In [1]: import numpy as np

In [2]: from numpy import linalg as LA

In [3]: np.set_printoptions(suppress=True, linewidth=100)

In [4]: tidy = lambda a: np.round(a, 2) + 0

In [5]: data = np.array([[2.0, 2.0, 1.0], [1.0, -2.0, 2.0], [0.0, 0.0, 8.0]])

In [6]: LA.matrix_rank(data)
Out[6]: np.int64(3)

In [7]: data.sum(axis=0)
Out[7]: array([ 3.,  0., 11.])

In [8]: np.diff(data, axis=0)
Out[8]: 
array([[-1., -4.,  1.],
       [-1.,  2.,  6.]])

In [9]: data.sum(axis=1)
Out[9]: array([5., 1., 8.])

In [10]: data - data[0]
Out[10]: 
array([[ 0.,  0.,  0.],
       [-1., -4.,  1.],
       [-2., -2.,  7.]])

In [11]: tidy(data.mean(axis=0))
Out[11]: array([1.  , 0.  , 3.67])

In [12]: x = np.array([3, 0, 0])

In [13]: target = data @ x

In [14]: c, lr = np.zeros(3), 1 / LA.norm(data, 2) ** 2

In [15]: for i in range(12):
    ...:     c -= lr * data.T @ (data @ c - target)
    ...:     if i % 2 == 0: print(i, round(LA.norm(data @ c - target), 2))
    ...: 
0 6.0
2 5.11
4 4.4
6 3.82
8 3.35
10 2.95

In [16]: tidy(c)
Out[16]: array([1.65, 0.39, 0.09])

In [17]: tidy(LA.cond(data))
Out[17]: np.float64(4.33)

In [18]: rng = np.random.default_rng(596)

In [19]: z = rng.permutation(3)

In [20]: A2 = data[:, z] * rng.choice([-1, 1], 3)

In [21]: A2
Out[21]: 
array([[ 2., -2.,  1.],
       [ 1.,  2.,  2.],
       [ 0., -0.,  8.]])

In [22]: U, _, Vh = LA.svd(data.T @ A2)

In [23]: tidy(U @ Vh)
Out[23]: 
array([[ 1.,  0.,  0.],
       [ 0., -1.,  0.],
       [ 0.,  0.,  1.]])

In [24]: tidy(LA.lstsq(data, A2)[0])
Out[24]: 
array([[ 1.,  0.,  0.],
       [ 0., -1.,  0.],
       [ 0.,  0.,  1.]])

In [25]: np.einsum("ii->", A2)
Out[25]: np.float64(12.0)

In [26]: tidy(LA.det(2 * A2)), tidy(LA.det(A2))
Out[26]: (np.float64(384.0), np.float64(48.0))

In [27]: np.kron(np.eye(2, dtype=int), A2)
Out[27]: 
array([[ 2., -2.,  1.,  0., -0.,  0.],
       [ 1.,  2.,  2.,  0.,  0.,  0.],
       [ 0., -0.,  8.,  0., -0.,  0.],
       [ 0., -0.,  0.,  2., -2.,  1.],
       [ 0.,  0.,  0.,  1.,  2.,  2.],
       [ 0., -0.,  0.,  0., -0.,  8.]])

In [28]: tidy(LA.eigvals(A2).sum().real)
Out[28]: np.float64(12.0)

In [29]: tidy(LA.det(A2.T))
Out[29]: np.float64(48.0)

In [30]: tidy(LA.eigvals(A2))
Out[30]: array([2.+1.41j, 2.-1.41j, 8.+0.j  ])

In [31]: np.einsum("ij,ji->", A2, A2)
Out[31]: np.float64(68.0)

In [32]: feats = np.load("a.npy")

In [33]: feats
Out[33]: 
array([[ 3, -1,  2,  3,  1],
       [-1,  3, -1,  2,  3],
       [ 2, -1,  3, -1,  2],
       [ 3,  2, -1,  3, -1],
       [ 1,  3,  2, -1,  3]])

In [34]: # symmetric, so the eigenvalues are real

In [35]: x = np.array([0, 1, 0, -2, 0])

In [36]: target = feats @ x

In [37]: target
Out[37]: array([-7, -1,  1, -4,  5])

In [38]: tidy(LA.solve(feats, feats[:, 2]))
Out[38]: array([0., 0., 1., 0., 0.])

In [39]: ev, evecs = LA.eig(feats)

In [40]: tidy(np.prod(ev))
Out[40]: np.float64(224.0)

In [41]: tidy(feats @ evecs[:, 0] - ev[0] * evecs[:, 0])
Out[41]: array([0., 0., 0., 0., 0.])

In [42]: A2 = feats / np.sqrt((feats ** 2).mean(axis=1, keepdims=True))

In [43]: tidy(LA.norm(A2, axis=1))
Out[43]: array([2.24, 2.24, 2.24, 2.24, 2.24])

In [44]: LA.matrix_rank(A2) == LA.matrix_rank(feats)
Out[44]: np.True_

In [45]: tidy(feats - feats.mean(axis=1, keepdims=True))
Out[45]: 
array([[ 1.4, -2.6,  0.4,  1.4, -0.6],
       [-2.2,  1.8, -2.2,  0.8,  1.8],
       [ 1. , -2. ,  2. , -2. ,  1. ],
       [ 1.8,  0.8, -2.2,  1.8, -2.2],
       [-0.6,  1.4,  0.4, -2.6,  1.4]])

In [46]: LA.matrix_rank(feats - feats.mean(axis=1, keepdims=True))
Out[46]: np.int64(4)

In [47]: J = np.load("w.npy")

In [48]: J
Out[48]: 
array([[-7., -7.,  0.,  2.,  1.],
       [-8.,  4.,  0.,  0.,  0.],
       [ 0.,  0.,  5., -4., -5.],
       [ 0.,  0.,  0., -4.,  5.],
       [ 0.,  0., -9., -9., -6.]])

In [49]: ev, evecs = LA.eigh(feats)

In [50]: tidy(LA.eigvalsh(feats @ feats))
Out[50]: array([ 0.18,  6.41, 30.59, 31.51, 46.32])

In [51]: ang = np.radians(60)

In [52]: Rm = np.eye(5)

In [53]: Rm[3, 3] = Rm[1, 1] = np.cos(ang)

In [54]: Rm[3, 1], Rm[1, 3] = -np.sin(ang), np.sin(ang)

In [55]: tidy(Rm)
Out[55]: 
array([[ 1.  ,  0.  ,  0.  ,  0.  ,  0.  ],
       [ 0.  ,  0.5 ,  0.  ,  0.87,  0.  ],
       [ 0.  ,  0.  ,  1.  ,  0.  ,  0.  ],
       [ 0.  , -0.87,  0.  ,  0.5 ,  0.  ],
       [ 0.  ,  0.  ,  0.  ,  0.  ,  1.  ]])

In [56]: A2 = J @ Rm.T

In [57]: tidy(LA.det(Rm)), np.trace(Rm)
Out[57]: (np.float64(1.0), np.float64(4.0))

In [58]: tidy(A2)
Out[58]: 
array([[-7.  , -1.77,  0.  ,  7.06,  1.  ],
       [-8.  ,  2.  ,  0.  , -3.46,  0.  ],
       [ 0.  , -3.46,  5.  , -2.  , -5.  ],
       [ 0.  , -3.46,  0.  , -2.  ,  5.  ],
       [ 0.  , -7.79, -9.  , -4.5 , -6.  ]])

In [59]: A2 = J + rng.integers(-2, 3, (5, 1)) @ rng.integers(-2, 3, (1, 5))

In [60]: A2
Out[60]: 
array([[-7., -7.,  2.,  3.,  3.],
       [-8.,  4., -2., -1., -2.],
       [ 0.,  0.,  3., -5., -7.],
       [ 0.,  0., -4., -6.,  1.],
       [ 0.,  0., -5., -7., -2.]])

In [61]: tidy(LA.svd(A2 - J, compute_uv=False))
Out[61]: array([9.95, 0.  , 0.  , 0.  , 0.  ])

In [62]: A2 - J
Out[62]: 
array([[ 0.,  0.,  2.,  1.,  2.],
       [ 0.,  0., -2., -1., -2.],
       [ 0.,  0., -2., -1., -2.],
       [ 0.,  0., -4., -2., -4.],
       [ 0.,  0.,  4.,  2.,  4.]])

In [63]: np.abs(A2 - J).sum(axis=1)
Out[63]: array([ 5.,  5.,  5., 10., 10.])

In [64]: x = np.array([0, 1, -2, 0, 2])

In [65]: target = J @ x

In [66]: target
Out[66]: array([ -5.,   4., -20.,  10.,   6.])

In [67]: tidy(LA.solve(J.T, J[2]))
Out[67]: array([0., 0., 1., 0., 0.])

In [68]: tidy(LA.solve(J, target + J[:, 0]))
Out[68]: array([ 1.,  1., -2.,  0.,  2.])

In [69]: F = np.load("mat.npy")

In [70]: F
Out[70]: 
array([[-1.28, -1.05, -2.19],
       [-0.98, -0.94, -2.25],
       [-1.33, -1.03, -2.24],
       [-0.49, -0.47, -1.14],
       [-0.65,  0.01,  0.01],
       [-0.53, -0.53, -1.09],
       [-1.87, -1.43, -3.38],
       [-1.51, -1.48, -3.33],
       [-1.59, -1.04, -2.22],
       [-1.54, -0.94, -2.24],
       [-0.77, -0.5 , -1.15],
       [-1.2 , -1.06, -2.26],
       [-1.87, -1.45, -3.28],
       [-1.03, -0.46, -1.11],
       [-1.4 , -1.01, -2.17],
       [-1.32, -0.99, -2.18],
       [-2.09, -1.57, -3.32],
       [-1.14, -0.96, -2.15]])

In [71]: tidy(LA.eigvalsh(feats).min())
Out[71]: np.float64(-2.53)

In [72]: cen = (F - F.mean(axis=0)) / F.std(axis=0)

In [73]: cen.std(axis=0)
Out[73]: array([1., 1., 1.])

In [74]: np.argwhere(np.abs(cen) > 2)
Out[74]: 
array([[4, 1],
       [4, 2]])

In [75]: c = LA.lstsq(np.delete(cen, 1, axis=1), cen[:, 1])[0]

In [76]: tidy(c)
Out[76]: array([0.05, 0.95])

In [77]: tidy(1 - np.var(cen[:, 1] - np.delete(cen, 1, axis=1) @ c))
Out[77]: np.float64(0.99)

In [78]: U, sig, Vh = LA.svd(F)

In [79]: tidy(sig)
Out[79]: array([11.97,  0.94,  0.18])

In [80]: np.argmax(sig[:-1] / (sig[1:] + 1e-6)) + 1
Out[80]: np.int64(1)

In [81]: A2 = U[:, :1] @ np.diag(sig[:1]) @ Vh[:1]

In [82]: tidy(np.abs(F - A2).max())
Out[82]: np.float64(0.51)

In [83]: LA.matrix_rank(F, rtol=0.05)
Out[83]: np.int64(2)

In [84]: tidy(LA.norm(F - A2) / LA.norm(F))
Out[84]: np.float64(0.08)

In [85]: x = np.array([-2, -2, -2])

In [86]: target = F @ x

In [87]: tidy(LA.lstsq(F, target)[0])
Out[87]: array([-2., -2., -2.])

In [88]: tidy(LA.pinv(F) @ F)
Out[88]: 
array([[1., 0., 0.],
       [0., 1., 0.],
       [0., 0., 1.]])

In [89]: target = target + 0.05 * rng.normal(size=18)

In [90]: tidy(target)
Out[90]: 
array([ 8.96,  8.31,  9.22,  4.26,  1.26,  4.37, 13.36, 12.68,  9.83,  9.37,  4.82,  9.06, 13.21,
        5.22,  9.15,  8.94, 14.01,  8.55])

In [91]: c, *_ = LA.lstsq(F, target)

In [92]: tidy(LA.norm(target - F @ c))
Out[92]: np.float64(0.21)

In [93]: tidy(F.T @ (target - F @ c))
Out[93]: array([0., 0., 0.])

In [94]: P = F @ LA.solve(F.T @ F, F.T)

In [95]: tidy(np.trace(P))
Out[95]: np.float64(3.0)

In [96]: tidy(LA.eigvalsh(P))
Out[96]: array([0., 0., 0., 0., 0., 0., 0., 0., 0., 0., 0., 0., 0., 0., 0., 1., 1., 1.])

In [97]: tidy(np.diag(P))
Out[97]: 
array([0.17, 0.23, 0.07, 0.07, 0.39, 0.07, 0.31, 0.26, 0.17, 0.25, 0.03, 0.13, 0.13, 0.21, 0.1 ,
       0.06, 0.29, 0.06])

In [98]: W0 = np.loadtxt("sample3.csv", delimiter=",")

In [99]: W0
Out[99]: 
array([[ 1.26, -1.98, -0.36, -1.44,  2.34],
       [-0.63,  0.99,  0.18,  0.72, -1.17],
       [-1.05,  1.65,  0.3 ,  1.2 , -1.95]])

In [100]: A2 = np.array([[1, 3, 2], [5, 4, 9]])

In [101]: W2 = np.kron(A2, W0)

In [102]: tidy(LA.norm(W2, 2)), tidy(LA.norm(A2, 2) * LA.norm(W0, 2))
Out[102]: (np.float64(58.25), np.float64(58.25))

In [103]: rk = LA.matrix_rank(W0)

In [104]: rk
Out[104]: np.int64(1)

In [105]: ns = LA.svd(W0)[2][rk:].T

In [106]: LA.matrix_rank(W0.T @ W0), LA.matrix_rank(W0 @ W0.T)
Out[106]: (np.int64(1), np.int64(1))

In [107]: tidy(W0 @ ns)
Out[107]: 
array([[0., 0., 0., 0.],
       [0., 0., 0., 0.],
       [0., 0., 0., 0.]])

In [108]: [int(LA.matrix_rank(np.delete(W0, i, axis=0))) for i in range(3)]
Out[108]: [1, 1, 1]

In [109]: ns.shape
Out[109]: (5, 4)

In [110]: U, sig, Vh = LA.svd(W0)

In [111]: tidy(sig)
Out[111]: array([5.06, 0.  , 0.  ])

In [112]: A2 = U[:, :1] @ np.diag(sig[:1]) @ Vh[:1]

In [113]: tidy(A2)
Out[113]: 
array([[ 1.26, -1.98, -0.36, -1.44,  2.34],
       [-0.63,  0.99,  0.18,  0.72, -1.17],
       [-1.05,  1.65,  0.3 ,  1.2 , -1.95]])

In [114]: tidy(LA.norm(W0 - A2, 2)), tidy(sig[1])
Out[114]: (np.float64(0.0), np.float64(0.0))

In [115]: LA.matrix_rank(A2)
Out[115]: np.int64(1)

In [116]: U, sig, Vh = LA.svd(W0)

In [117]: evecs = Vh[:(sig > 1e-8).sum()]

In [118]: x = W0[1] + -3 * W0[0] + rng.integers(2) * np.eye(5)[1]

In [119]: x
Out[119]: array([-4.41,  6.93,  1.26,  5.04, -8.19])

In [120]: np.allclose(evecs.T @ evecs @ x, x)
Out[120]: True

In [121]: tidy(np.diag(evecs.T @ evecs))
Out[121]: array([0.12, 0.3 , 0.01, 0.16, 0.42])
